In [1]: import numpy as np

In [2]: np.set_printoptions(suppress=True, linewidth=140)

In [3]: def rd(a):
   ...:     return np.round(a, 2) + 0
   ...: 

In [4]: A = np.load("sample13.npy")

In [5]: A
Out[5]: 
array([[5, 0, 0, 0],
       [5, 1, 0, 0],
       [4, 0, 5, 0],
       [2, 3, 4, 5]])

In [6]: proj = np.triu(np.array([[-3, 3, -5, 3], [2, -3, 2, -4], [-2, 3, -3, -4], [5, 2, -2, -1]]), 1) + np.eye(4)

In [7]: Y = proj @ A @ np.linalg.inv(proj)

In [8]: np.linalg.matrix_rank(Y)
Out[8]: np.int64(4)

In [9]: np.trace(Y), np.trace(A)
Out[9]: (np.float64(16.0), np.int64(16))

In [10]: Y
Out[10]: 
array([[   6.,   -6.,   29.,   89.],
       [   5.,  -26.,   71.,  145.],
       [  -4.,    0.,  -31., -132.],
       [   2.,   -3.,   20.,   67.]])

In [11]: O = A.astype(float).copy()

In [12]: for j in range(4):
    ...:     O[:, j] -= O[:, :j] @ (O[:, :j].T @ O[:, j])
    ...:     O[:, j] /= np.linalg.norm(O[:, j])
    ...: 

In [13]: rd(O.T @ O)
Out[13]: 
array([[1., 0., 0., 0.],
       [0., 1., 0., 0.],
       [0., 0., 1., 0.],
       [0., 0., 0., 1.]])

In [14]: m1 = np.array([[-0.9, 1.1, -0.7, -2.5, 0.4],
    ...:     [-0.8, -0.3, -1.0, -0.2, 1.4],
    ...:     [-0.1, -0.3, -0.7, -1.4, 0.8],
    ...:     [0.8, 0.9, 0.4, -0.1, -0.2],
    ...:     [1.7, 0.0, 0.0, -0.1, 1.3],
    ...:     [-1.3, -0.3, 0.0, 0.4, 1.8],
    ...:     [-1.1, 1.4, 0.0, -0.1, 0.2],
    ...:     [-1.3, 0.5, -1.1, -0.1, -0.9]])

In [15]: m1
Out[15]: 
array([[-0.9,  1.1, -0.7, -2.5,  0.4],
       [-0.8, -0.3, -1. , -0.2,  1.4],
       [-0.1, -0.3, -0.7, -1.4,  0.8],
       [ 0.8,  0.9,  0.4, -0.1, -0.2],
       [ 1.7,  0. ,  0. , -0.1,  1.3],
       [-1.3, -0.3,  0. ,  0.4,  1.8],
       [-1.1,  1.4,  0. , -0.1,  0.2],
       [-1.3,  0.5, -1.1, -0.1, -0.9]])

In [16]: def softmax(z):
    ...:     e = np.exp(z - z.max(axis=-1, keepdims=True))
    ...:     return e / e.sum(axis=-1, keepdims=True)
    ...: 

In [17]: rd(softmax(A[3] + -3))
Out[17]: array([0.03, 0.09, 0.24, 0.64])

In [18]: rd(softmax(A).sum(axis=1))
Out[18]: array([1., 1., 1., 1.])

In [19]: rd(softmax(10 * A[3]))
Out[19]: array([0., 0., 0., 1.])

In [20]: att = A @ A.T / np.sqrt(4)

In [21]: rd(softmax(att)[3] @ A)
Out[21]: array([2., 3., 4., 5.])

In [22]: Uu, sig, vt = np.linalg.svd(m1, full_matrices=False)

In [23]: rd(Uu.T @ Uu)
Out[23]: 
array([[1., 0., 0., 0., 0.],
       [0., 1., 0., 0., 0.],
       [0., 0., 1., 0., 0.],
       [0., 0., 0., 1., 0.],
       [0., 0., 0., 0., 1.]])

In [24]: (sig > 1e-8).sum()
Out[24]: np.int64(5)

In [25]: rd(np.cumsum(sig ** 2) / np.sum(sig ** 2))
Out[25]: array([0.42, 0.68, 0.88, 0.97, 1.  ])

In [26]: np.abs(Uu[:, 0]).round(6).argmax()
Out[26]: np.int64(0)

In [27]: Uu.shape, sig.shape, vt.shape
Out[27]: ((8, 5), (5,), (5, 5))

In [28]: proj = m1 @ np.linalg.solve(m1.T @ m1, m1.T)

In [29]: np.allclose(proj @ proj, proj)
Out[29]: True

In [30]: np.trace(proj)
Out[30]: np.float64(5.0)

In [31]: F = np.array([[-2.0, 1.0, 1.0, 1.0, 1.0],
    ...:     [1.0, -2.0, 1.0, 1.0, 1.0],
    ...:     [1.0, 1.0, -2.0, 1.0, 1.0],
    ...:     [1.0, 1.0, 1.0, -2.0, 1.0],
    ...:     [1.0, 1.0, 1.0, 1.0, -2.0]])

In [32]: F
Out[32]: 
array([[-2.,  1.,  1.,  1.,  1.],
       [ 1., -2.,  1.,  1.,  1.],
       [ 1.,  1., -2.,  1.,  1.],
       [ 1.,  1.,  1., -2.,  1.],
       [ 1.,  1.,  1.,  1., -2.]])

In [33]: vals, vecs = np.linalg.eigh(F)

In [34]: x = np.array([1, 0, 0, 2, 2])

In [35]: np.abs(F).sum(axis=1).max(), np.abs(vals).max()
Out[35]: (np.float64(6.0), np.float64(3.0))

In [36]: x @ F @ x
Out[36]: np.float64(-2.0)

In [37]: rd(np.linalg.eigvalsh(F[1:, 1:]))
Out[37]: array([-3., -3., -3.,  1.])

In [38]: rd(vecs * np.abs(vals) @ vecs.T)
Out[38]: 
array([[ 2.8, -0.2, -0.2, -0.2, -0.2],
       [-0.2,  2.8, -0.2, -0.2, -0.2],
       [-0.2, -0.2,  2.8, -0.2, -0.2],
       [-0.2, -0.2, -0.2,  2.8, -0.2],
       [-0.2, -0.2, -0.2, -0.2,  2.8]])

In [39]: rd(x @ F @ x / (x @ x)), vals[0], vals[-1]
Out[39]: (np.float64(-0.22), np.float64(-3.0), np.float64(2.0))

In [40]: vals, vecs = np.linalg.eigh(F)

In [41]: rd(np.linalg.eigvalsh(F + 4 * np.eye(5)))
Out[41]: array([1., 1., 1., 1., 6.])

In [42]: rd(np.linalg.svd(F, compute_uv=False))
Out[42]: array([3., 3., 3., 3., 2.])

In [43]: vals
Out[43]: array([-3., -3., -3., -3.,  2.])

In [44]: (vals > 1e-8).sum(), (vals < -1e-8).sum()
Out[44]: (np.int64(1), np.int64(4))

In [45]: rd(np.linalg.eigvalsh(F @ F))
Out[45]: array([4., 9., 9., 9., 9.])

In [46]: r0 = np.array([-2, 5, -3, -2, 0])

In [47]: Y = F + np.outer(r0, np.eye(5)[2])

In [48]: np.linalg.matrix_rank(np.linalg.inv(Y) - np.linalg.inv(F), tol=1e-8)
Out[48]: np.int64(1)

In [49]: rd(np.linalg.det(Y) / np.linalg.det(F)), rd(1 + np.linalg.solve(F, r0)[2])
Out[49]: (np.float64(1.67), np.float64(1.67))

In [50]: arr = np.array([[8, 2, 8, 8, 8, 2],
    ...:     [9, 5, 1, 3, 3, 8],
    ...:     [7, 4, 8, 7, 7, 0],
    ...:     [1, 3, 9, 5, 5, 9],
    ...:     [0, 7, 0, 2, 8, 8],
    ...:     [5, 6, 0, 9, 7, 4],
    ...:     [3, 2, 1, 2, 6, 6],
    ...:     [0, 9, 1, 8, 2, 5]])

In [51]: arr[:, 2] = -3 * arr[:, 1]

In [52]: arr
Out[52]: 
array([[  8,   2,  -6,   8,   8,   2],
       [  9,   5, -15,   3,   3,   8],
       [  7,   4, -12,   7,   7,   0],
       [  1,   3,  -9,   5,   5,   9],
       [  0,   7, -21,   2,   8,   8],
       [  5,   6, -18,   9,   7,   4],
       [  3,   2,  -6,   2,   6,   6],
       [  0,   9, -27,   8,   2,   5]])

In [53]: arr.ravel(order="F")
Out[53]: 
array([  8,   9,   7,   1,   0,   5,   3,   0,   2,   5,   4,   3,   7,   6,   2,   9,  -6, -15, -12,  -9, -21, -18,  -6, -27,   8,   3,
         7,   5,   2,   9,   2,   8,   8,   3,   7,   5,   8,   7,   6,   2,   2,   8,   0,   9,   8,   4,   6,   5])

In [54]: arr.reshape(2, -1)
Out[54]: 
array([[  8,   2,  -6,   8,   8,   2,   9,   5, -15,   3,   3,   8,   7,   4, -12,   7,   7,   0,   1,   3,  -9,   5,   5,   9],
       [  0,   7, -21,   2,   8,   8,   5,   6, -18,   9,   7,   4,   3,   2,  -6,   2,   6,   6,   0,   9, -27,   8,   2,   5]])

In [55]: t3 = arr.reshape(8, 2, -1)

In [56]: t3.shape
Out[56]: (8, 2, 3)

In [57]: Y = arr / np.linalg.norm(arr, axis=1, keepdims=True)

In [58]: cov = Y @ Y.T

In [59]: rd(np.linalg.norm(Y, axis=1))
Out[59]: array([1., 1., 1., 1., 1., 1., 1., 1.])

In [60]: (cov - 2 * np.eye(8)).round(6).argmax(axis=1)
Out[60]: array([2, 5, 5, 6, 7, 2, 3, 4])

In [61]: rd(cov[2])
Out[61]: array([0.92, 0.86, 1.  , 0.75, 0.8 , 0.96, 0.8 , 0.82])

In [62]: np.argwhere(np.triu(np.abs(cov) > 0.95, 1))
Out[62]: array([[2, 5]])

In [63]: rd(np.degrees(np.arccos(np.clip(cov[2, 0], -1, 1))))
Out[63]: np.float64(22.88)

In [64]: r0, g = arr[3], arr[1]

In [65]: r0 @ g
Out[65]: np.int64(261)

In [66]: r0 @ r0
Out[66]: np.int64(222)

In [67]: p = (r0 @ g) / (r0 @ r0) * r0

In [68]: rd(g - p)
Out[68]: array([ 7.82,  1.47, -4.42, -2.88, -2.88, -2.58])

In [69]: rd(p)
Out[69]: array([  1.18,   3.53, -10.58,   5.88,   5.88,  10.58])

In [70]: rd(np.linalg.norm(r0 + g) ** 2 + np.linalg.norm(r0 - g) ** 2)
Out[70]: np.float64(1270.0)

In [71]: np.linalg.matrix_rank(np.outer(r0, g))
Out[71]: np.int64(1)

In [72]: rd((g - p) @ r0)
Out[72]: np.float64(0.0)

In [73]: Uu, sig, vt = np.linalg.svd(arr)

In [74]: vecs = vt[:(sig > 1e-8).sum()]

In [75]: rng = np.random.default_rng(376639)

In [76]: x = arr[7] + 3 * arr[4] + rng.integers(2) * np.eye(6)[2]

In [77]: x
Out[77]: array([  0.,  30., -89.,  14.,  26.,  29.])

In [78]: rd(np.diag(vecs.T @ vecs))
Out[78]: array([1. , 0.1, 0.9, 1. , 1. , 1. ])

In [79]: rd(np.linalg.norm(x - vecs.T @ vecs @ x))
Out[79]: np.float64(0.32)

In [80]: Uu, sig, vt = np.linalg.svd(arr)

In [81]: np.argmax(sig[:-1] / (sig[1:] + 1e-6)) + 1
Out[81]: np.int64(5)

In [82]: Y = Uu[:, :5] @ np.diag(sig[:5]) @ vt[:5]

In [83]: np.linalg.matrix_rank(Y)
Out[83]: np.int64(5)

In [84]: np.linalg.matrix_rank(arr, rtol=0.05)
Out[84]: np.int64(5)
